$ python3 -q
>>> import numpy as np
>>> np.set_printoptions(precision=3, suppress=True, linewidth=140)
>>> rng = np.random.default_rng(75)
>>> M = rng.normal(size=(25, 3))
>>> M = 10 * M / np.linalg.norm(M, axis=1, keepdims=True)
>>> M
array([[-8.901,  3.183,  3.262],
       [ 6.495,  7.595,  0.368],
       [ 2.044,  4.877,  8.488],
       [-0.926, -4.983, -8.621],
       [ 1.648, -1.001,  9.812],
       [-7.818, -3.113, -5.402],
       [ 2.168, -2.164, -9.519],
       [-3.446,  5.819,  7.366],
       [ 5.511,  6.082,  5.713],
       [-5.06 , -0.109, -8.625],
       [ 6.635, -5.396, -5.183],
       [ 5.936,  6.096, -5.253],
       [-7.376, -5.084, -4.443],
       [ 2.428,  8.791, -4.103],
       [ 2.296, -9.731, -0.172],
       [-1.106, -8.757,  4.7  ],
       [ 0.573,  9.321,  3.578],
       [-0.856, -9.007, -4.259],
       [ 4.335,  8.88 ,  1.534],
       [-7.624,  5.788, -2.893],
       [-7.021,  4.008, -5.885],
       [-2.398, -7.27 ,  6.434],
       [-6.161, -7.855,  0.585],
       [ 6.437, -4.51 ,  6.183],
       [-5.121,  6.278, -5.862]])
>>> G = np.cov(M, rowvar=False)
>>> np.argwhere(np.triu(np.abs(np.corrcoef(M.T)) > 0.8, 1))
array([], shape=(0, 2), dtype=int64)
>>> np.polyfit(M[:, 2], M[:, 0], 1)
array([ 0.187, -0.601])
>>> x0 = np.array([2, 2, 0])
>>> y = M @ x0
>>> np.round(np.linalg.solve(M.T @ M, M.T @ y), 3) + 0
array([2., 2., 0.])
>>> np.round(np.linalg.pinv(M) @ M, 3) + 0
array([[1., 0., 0.],
       [0., 1., 0.],
       [0., 0., 1.]])
>>> y = y + 0.05 * rng.normal(size=25)
>>> y
array([-11.469,  28.257,  13.887, -11.805,   1.295, -21.757,   0.006,   4.74 ,  23.137, -10.375,   2.45 ,  24.014, -24.87 ,  22.46 ,
       -14.881, -19.746,  19.864, -19.746,  26.506,  -3.705,  -6.04 , -19.273, -28.037,   3.901,   2.3  ])
>>> coef, *_ = np.linalg.lstsq(M, y)
>>> round(float(np.linalg.norm(y - M @ coef)), 3)
0.223
>>> coef
array([2.   , 2.001, 0.001])
>>> np.round(M.T @ (y - M @ coef), 3) + 0
array([0., 0., 0.])
>>> Ac = M - M.mean(axis=0)
>>> U, s, VT = np.linalg.svd(Ac, full_matrices=False)
>>> s ** 2 / (s ** 2).sum()
array([0.442, 0.339, 0.219])
>>> VT[0] * np.sign(VT[0, np.abs(VT[0]).argmax()])
array([0.337, 0.828, 0.447])
>>> s
array([33.117, 28.977, 23.308])
>>> (np.sign(U[:, 0]) == np.sign(U[0, 0])).astype(int)
array([1, 1, 1, 0, 1, 0, 0, 1, 1, 0, 0, 1, 0, 1, 0, 0, 1, 0, 1, 1, 0, 0, 0, 1, 1])
>>> np.abs(VT[0]).argmax()
np.int64(1)
>>> np.abs(VT[-1])
array([0.887, 0.12 , 0.445])
>>> z = M[:, 0] > np.median(M[:, 0])
>>> f = M[z].mean(axis=0) - M[~z].mean(axis=0)
>>> (((M - M.mean(axis=0)) @ f > 0) == z).mean()
np.float64(0.88)
>>> z.astype(int)
array([0, 1, 1, 0, 1, 0, 1, 0, 1, 0, 1, 1, 0, 1, 1, 0, 1, 0, 1, 0, 0, 0, 0, 1, 0])
>>> data = np.array([[-1, 1, -2], [-2, 0, 2], [-11, 1, 8]])
>>> # row 2 is much longer than the rest
>>> U, s, VT = np.linalg.svd(data)
>>> evecs = VT[:(s > 1e-8).sum()]
>>> x0 = data[1] + 4 * data[0] + rng.integers(2) * np.eye(3)[0]
>>> x0
array([-6.,  4., -6.])
>>> evecs.T @ evecs
array([[ 0.909, -0.273, -0.091],
       [-0.273,  0.182, -0.273],
       [-0.091, -0.273,  0.909]])
>>> np.allclose(evecs.T @ evecs @ x0, x0)
True
>>> np.allclose(data[:-1].T @ np.linalg.lstsq(data[:-1].T, data[-1])[0], data[-1])
True
>>> np.unique(data.round(6), axis=0).shape
(3, 3)
>>> np.abs(np.diag(np.linalg.qr(data)[1])) > 1e-9
array([ True,  True, False])
>>> np.linalg.lstsq(data[:-1].T, data[-1])[2]
np.int32(2)
>>> t3 = np.stack([data, 4 * data, data[::-1]])
>>> np.linalg.matrix_rank(t3.reshape(3, -1))
np.int64(2)
>>> np.einsum("bij,cij->bc", t3, t3)
array([[ 200,  800,    0],
       [ 800, 3200,    0],
       [   0,    0,  200]])
>>> np.round(np.linalg.det(t3), 3) + 0
array([0., 0., 0.])
>>> np.linalg.matrix_rank(t3)
array([2, 2, 2])
>>> rank = np.linalg.matrix_rank(data)
>>> rank
np.int64(2)
>>> N = np.linalg.svd(data)[2][rank:].T
>>> [int(np.linalg.matrix_rank(data[:, :j + 1])) for j in range(3)]
[1, 2, 2]
>>> np.allclose(data @ N, 0)
True
>>> np.linalg.matrix_rank(data.T @ data), np.linalg.matrix_rank(data @ data.T)
(np.int64(2), np.int64(2))
>>> np.round(data @ N, 3) + 0
array([[0.],
       [0.],
       [0.]])
>>> N @ N.T
array([[0.091, 0.273, 0.091],
       [0.273, 0.818, 0.273],
       [0.091, 0.273, 0.091]])
>>> th = np.radians(30)
>>> Rm = np.eye(3)
>>> Rm[0, 0] = Rm[1, 1] = np.cos(th)
>>> Rm[0, 1], Rm[1, 0] = -np.sin(th), np.sin(th)
>>> Rm
array([[ 0.866, -0.5  ,  0.   ],
       [ 0.5  ,  0.866,  0.   ],
       [ 0.   ,  0.   ,  1.   ]])
>>> other = data @ Rm.T
>>> other
array([[ -1.366,   0.366,  -2.   ],
       [ -1.732,  -1.   ,   2.   ],
       [-10.026,  -4.634,   8.   ]])
>>> np.allclose(data @ data.T, other @ other.T)
True
>>> np.round(np.linalg.svd(data, compute_uv=False), 3) + 0, np.round(np.linalg.svd(other, compute_uv=False), 3) + 0
(array([13.924,  2.475,  0.   ]), array([13.924,  2.475,  0.   ]))
>>> X = np.load("mat.npy")
>>> X
array([[ 2, -2,  2,  0],
       [ 0,  1, -1,  0],
       [ 0,  0,  0,  0],
       [ 0,  0,  0, -1]])
>>> U, s, VT = np.linalg.svd(X)
>>> evecs = VT[:(s > 1e-8).sum()]
>>> x0 = X[3] + 4 * X[1] + rng.integers(2) * np.eye(4)[3]
>>> x0
array([ 0.,  4., -4.,  0.])
>>> np.linalg.matrix_rank(np.vstack([X, x0]))
np.int64(3)
>>> round(float(np.linalg.norm(x0 - evecs.T @ evecs @ x0)), 3)
0.0
>>> other = np.array([[3, 3, 3], [1, 0, 2], [1, 0, 1], [2, 2, 0]])
>>> np.einsum("ij,ij->i", X, X)
array([12,  2,  0,  1])
>>> np.vstack([X, other.T]).shape
(7, 4)
>>> np.linalg.matrix_rank(np.vstack([X, other.T]))
np.int64(4)
>>> np.einsum("ik,kj->ij", X, other)
array([[ 6,  6,  4],
       [ 0,  0,  1],
       [ 0,  0,  0],
       [-2, -2,  0]])
>>> np.einsum("ik,kj->ji", X, other)
array([[ 6,  0,  0, -2],
       [ 6,  0,  0, -2],
       [ 4,  1,  0,  0]])
>>> W0 = np.loadtxt("run13.csv", delimiter=",")
>>> W0
array([[-2., -1.],
       [-1., -8.]])
>>> # equal to its transpose
>>> dist = np.linalg.norm(M[:, None] - M[None], axis=-1)
>>> dist.mean(axis=1).argmax()
np.int64(23)
>>> np.flatnonzero(dist[6] < dist.mean() / 2)
array([3, 6])
>>> np.linalg.norm(M, axis=1)
array([10., 10., 10., 10., 10., 10., 10., 10., 10., 10., 10., 10., 10., 10., 10., 10., 10., 10., 10., 10., 10., 10., 10., 10., 10.])
>>> dist[:5, :5]
array([[ 0.   , 16.275, 12.246, 16.476, 13.104],
       [16.275,  0.   ,  9.65 , 17.148, 13.659],
       [12.246,  9.65 ,  0.   , 19.968,  6.038],
       [16.476, 17.148, 19.968,  0.   , 19.033],
       [13.104, 13.659,  6.038, 19.033,  0.   ]])
>>> hat = np.triu(np.array([[4, 0], [3, -1]]), 1) + np.eye(2)
>>> other = hat @ W0 @ np.linalg.inv(hat)
>>> np.trace(other), np.trace(W0)
(np.float64(-10.0), np.float64(-10.0))
>>> hat @ W0 - W0 @ hat
array([[0., 0.],
       [0., 0.]])
>>> other
array([[-2., -1.],
       [-1., -8.]])
>>> round(np.linalg.det(other), 3)
np.float64(15.0)
>>> [round(float(np.linalg.det(other[:i, :i])), 2) + 0 for i in range(1, 3)]
[-2.0, 15.0]
>>> other = np.array([[0, 1], [2, -2]])
>>> C = np.kron(other, W0)
>>> round(float(np.linalg.norm(C, 2)), 3), round(np.linalg.norm(other, 2) * np.linalg.norm(W0, 2), 3)
(23.84, np.float64(23.84))
>>> C.shape
(4, 4)
>>> z = rng.permutation(2)
>>> z
array([1, 0])
>>> other = W0[z][:, z]
>>> np.diag(other)
array([-8., -2.])
>>> J = np.array([[-6, 6, -10, -3, 3, -5],
...     [-10, -6, 10, -5, -3, 5],
...     [2, 2, 4, 1, 1, 2],
...     [6, -6, 10, 6, -6, 10],
...     [10, 6, -10, 10, 6, -10],
...     [-2, -2, -4, -2, -2, -4]])
>>> J
array([[ -6,   6, -10,  -3,   3,  -5],
       [-10,  -6,  10,  -5,  -3,   5],
       [  2,   2,   4,   1,   1,   2],
       [  6,  -6,  10,   6,  -6,  10],
       [ 10,   6, -10,  10,   6, -10],
       [ -2,  -2,  -4,  -2,  -2,  -4]])
>>> z = rng.permutation(6)
>>> other = J[:, z] * rng.choice([-1, 1], 6)
>>> other
array([[ -6,   3,  -5,   3,   6,  10],
       [  6,  -3,   5,   5,  10, -10],
       [ -2,   1,   2,  -1,  -2,  -4],
       [  6,  -6,  10,  -6,  -6, -10],
       [ -6,   6, -10, -10, -10,  10],
       [  2,  -2,  -4,   2,   2,   4]])
>>> U, _, VT = np.linalg.svd(J.T @ other)
>>> z
array([1, 4, 5, 3, 0, 2])
>>> q, evecs = np.linalg.qr(other[:, :4])[0], np.linalg.qr(other[:, 4:])[0]
>>> s = np.linalg.svd(q.T @ evecs, compute_uv=False)
>>> s
array([0.989, 0.949])
>>> np.degrees(np.arccos(s.clip(0, 1)))
array([ 8.592, 18.435])
>>> np.round(np.linalg.norm(q @ q.T - evecs @ evecs.T, 2), 3)
np.float64(1.0)
>>> m1 = np.array([[2, -3, 0],
...     [2, -4, 0],
...     [5, -4, -1],
...     [6, -1, -4],
...     [5, -2, -5],
...     [6, -5, -8],
...     [9, -4, -5],
...     [12, -3, -6],
...     [13, -3, -8],
...     [10, -4, -9]])
>>> Ac = m1 - m1.mean(axis=0)
>>> U, s, VT = np.linalg.svd(Ac, full_matrices=False)
>>> VT[0] * np.sign(VT[0, np.abs(VT[0]).argmax()])
array([ 0.768, -0.014, -0.64 ])
>>> np.round(Ac.mean(axis=0), 3) + 0
array([0., 0., 0.])
>>> np.linalg.matrix_rank(Ac)
np.int64(3)
>>> np.abs(VT[-1])
array([0.14 , 0.972, 0.189])
>>> q, evecs = np.linalg.qr(m1[:, :2])[0], np.linalg.qr(m1[:, 2:])[0]
>>> s = np.linalg.svd(q.T @ evecs, compute_uv=False)
>>> (s > 0.9).sum()
np.int64(1)
>>> other = m1 + rng.integers(-2, 3, (10, 1)) @ rng.integers(-2, 3, (1, 3))
>>> other
array([[ 0, -5,  0],
       [ 0, -6,  0],
       [ 3, -6, -1],
       [ 6, -1, -4],
       [ 5, -2, -5],
       [ 7, -4, -8],
       [11, -2, -5],
       [10, -5, -6],
       [14, -2, -8],
       [12, -2, -9]])
>>> other - m1
array([[-2, -2,  0],
       [-2, -2,  0],
       [-2, -2,  0],
       [ 0,  0,  0],
       [ 0,  0,  0],
       [ 1,  1,  0],
       [ 2,  2,  0],
       [-2, -2,  0],
       [ 1,  1,  0],
       [ 2,  2,  0]])
>>> np.linalg.matrix_rank(other - m1, tol=1e-8)
np.int64(1)
>>> np.abs(other - m1).sum(axis=1)
array([4, 4, 4, 0, 0, 2, 4, 4, 2, 4])
>>> Ac = m1 - m1.mean(axis=0)
>>> evecs = np.linalg.svd(Ac)[2][:1]
>>> other = Ac - Ac @ evecs.T @ evecs
>>> round(np.linalg.norm(other) / np.linalg.norm(Ac), 3)
np.float64(0.386)
>>> np.cov(Ac @ evecs.T, rowvar=False)
array(23.308)
>>> other.std(axis=0)
array([1.007, 1.098, 1.205])
>>> x0 = np.array([3, 3, 3])
>>> y = m1 @ x0
>>> np.linalg.solve(m1.T @ m1, m1.T @ y)
array([3., 3., 3.])
>>> np.linalg.lstsq(m1, y)[0]
array([3., 3., 3.])
>>> y = y + 0.02 * rng.normal(size=10)
>>> y
array([ -3.004,  -6.009,   0.017,   2.991,  -6.032, -21.031,  -0.018,   9.015,   6.034,  -9.019])
>>> coef, *_ = np.linalg.lstsq(m1, y)
>>> np.round(np.linalg.norm(y - m1 @ coef), 3)
np.float64(0.042)
>>> coef.round()
array([3., 3., 3.])
>>> mat = np.array([[2, 0, 0, 0], [-2, 2, 0, 0], [-3, -3, -3, 0], [-3, 0, 3, 2]])
>>> # triangular: eigenvalues sit on the diagonal
>>> ev, evecs = np.linalg.eig(mat)
>>> np.sort(np.linalg.eigvals(mat.T))
array([-3.,  2.,  2.,  2.])
>>> ev
array([ 2., -3.,  2.,  2.])
>>> other = mat ** -1
Traceback (most recent call last):
  File "<python-input-149>", line 1, in <module>
    other = mat ** -1
            ~~~~^^~~~
ValueError: Integers to negative integer powers are not allowed.
>>> other = np.linalg.inv(mat)
>>> round(np.linalg.slogdet(mat)[0], 3)
np.float64(-1.0)
>>> np.allclose(other, mat.T)
False
>>> np.round(mat @ other, 3) + 0
array([[1., 0., 0., 0.],
       [0., 1., 0., 0.],
       [0., 0., 1., 0.],
       [0., 0., 0., 1.]])
>>> round(float(np.linalg.det(mat) * np.linalg.det(other)), 3)
1.0
>>> round(np.linalg.cond(mat), 3)
np.float64(15.316)
>>> rank = np.linalg.matrix_rank(X)
>>> rank
np.int64(3)
>>> N = np.linalg.svd(X)[2][rank:].T
>>> N[:, 0] / N[np.abs(N[:, 0]).round(6).argmax(), 0]
array([0., 1., 1., 0.])
>>> [int(np.linalg.matrix_rank(X[:i])) for i in range(1, len(X) + 1)]
[1, 2, 2, 3]
>>> np.linalg.matrix_power(mat - np.diag(np.diag(mat)), 4)
array([[0, 0, 0, 0],
       [0, 0, 0, 0],
       [0, 0, 0, 0],
       [0, 0, 0, 0]])
>>> np.sort(np.linalg.eigvals(mat))
array([-3.,  2.,  2.,  2.])
>>> np.linalg.matrix_rank(mat - mat[0, 0] * np.eye(4))
np.int64(3)
>>> [int(np.linalg.matrix_rank(np.linalg.matrix_power(mat, p))) for p in range(1, 5)]
[4, 4, 4, 4]
>>> np.prod(np.diag(mat)), round(np.linalg.det(mat), 3)
(np.int64(-24), np.float64(-24.0))
>>> mat @ mat
array([[  4,   0,   0,   0],
       [ -8,   4,   0,   0],
       [  9,   3,   9,   0],
       [-21,  -9,  -3,   4]])
